>>> import numpy as np
>>> np.set_printoptions(suppress=True, linewidth=100)
>>> rd = lambda a: np.round(a, 2) + 0
>>> J = np.load("mat.npy")
>>> J
array([[ 0.16,  0.38,  0.74, -1.33, -1.67,  0.52],
       [ 0.01,  1.26, -0.43, -0.63,  0.79, -1.18],
       [ 0.52,  0.9 ,  1.13,  0.03,  0.39,  0.28],
       [-0.61,  1.11, -0.07,  1.49, -0.72,  0.66],
       [ 0.27, -0.56,  0.51,  1.19, -0.78, -0.37],
       [-0.51,  0.64, -1.08, -0.09, -1.01, -1.01],
       [-1.83, -0.64,  0.95, -0.1 ,  0.83, -0.26],
       [-0.28,  0.42,  0.35,  0.45,  0.62,  0.54],
       [-0.08, -0.32,  0.52,  0.06,  0.52, -1.7 ]])
>>> out = np.c_[J[:, :3] @ np.array([[0, -1, -1], [-1, 2, 0], [0, 0, 0]]), np.array([3, 1, -2, 0, 0, -1, 0, 1, -4])]
>>> rd(out)
array([[-0.38,  0.6 , -0.16,  3.  ],
       [-1.26,  2.51, -0.01,  1.  ],
       [-0.9 ,  1.28, -0.52, -2.  ],
       [-1.11,  2.83,  0.61,  0.  ],
       [ 0.56, -1.39, -0.27,  0.  ],
       [-0.64,  1.79,  0.51, -1.  ],
       [ 0.64,  0.55,  1.83,  0.  ],
       [-0.42,  1.12,  0.28,  1.  ],
       [ 0.32, -0.56,  0.08, -4.  ]])
>>> rd(np.linalg.norm(np.linalg.qr(J)[0].T @ out, axis=0) ** 2 / ((out ** 2).sum(axis=0) + 1e-12))
array([1.  , 1.  , 1.  , 0.59])
>>> rd(np.linalg.norm(out - J @ np.linalg.lstsq(J, out)[0], axis=0))
array([0.  , 0.  , 0.  , 3.61])
>>> np.linalg.matrix_rank(out)
np.int64(3)
>>> np.linalg.matrix_rank(np.c_[J, out])
np.int64(7)
>>> F = np.loadtxt("a.csv", delimiter=",")
>>> F
array([[ 3.93, -3.86,  3.29,  5.26],
       [-4.12,  0.24,  2.4 , -1.66],
       [-3.59, -1.33,  3.92, -1.39],
       [ 4.3 , -3.08,  2.19,  3.61],
       [ 4.73, -4.42,  3.39,  5.12],
       [-1.66,  2.6 ,  0.33,  1.69],
       [ 1.67, -4.13,  2.22,  3.58],
       [-1.64,  1.58,  0.24,  3.41],
       [-3.22,  0.43,  1.77,  0.09],
       [-3.31,  1.21,  4.59,  1.34],
       [-1.93,  3.3 ,  0.86,  2.08],
       [ 3.42, -2.28,  1.89,  5.55],
       [-3.2 ,  0.56,  3.94,  0.64]])
>>> gram = np.cov(F, rowvar=False)
>>> rd(np.corrcoef(F[:, 0], F[:, 1])[0, 1])
np.float64(-0.78)
>>> np.median(F, axis=0)
array([-1.66,  0.24,  2.22,  2.08])
>>> rd(np.polyfit(F[:, 0], F[:, 1], 1))
array([-0.6 , -0.92])
>>> np.argsort(-F.std(axis=0).round(6), kind="stable")
array([0, 1, 3, 2])
>>> rd(F.std(axis=0))
array([3.28, 2.54, 1.34, 2.32])
>>> rd(np.corrcoef(F.T))
array([[ 1.  , -0.78, -0.01,  0.89],
       [-0.78,  1.  , -0.41, -0.53],
       [-0.01, -0.41,  1.  , -0.16],
       [ 0.89, -0.53, -0.16,  1.  ]])
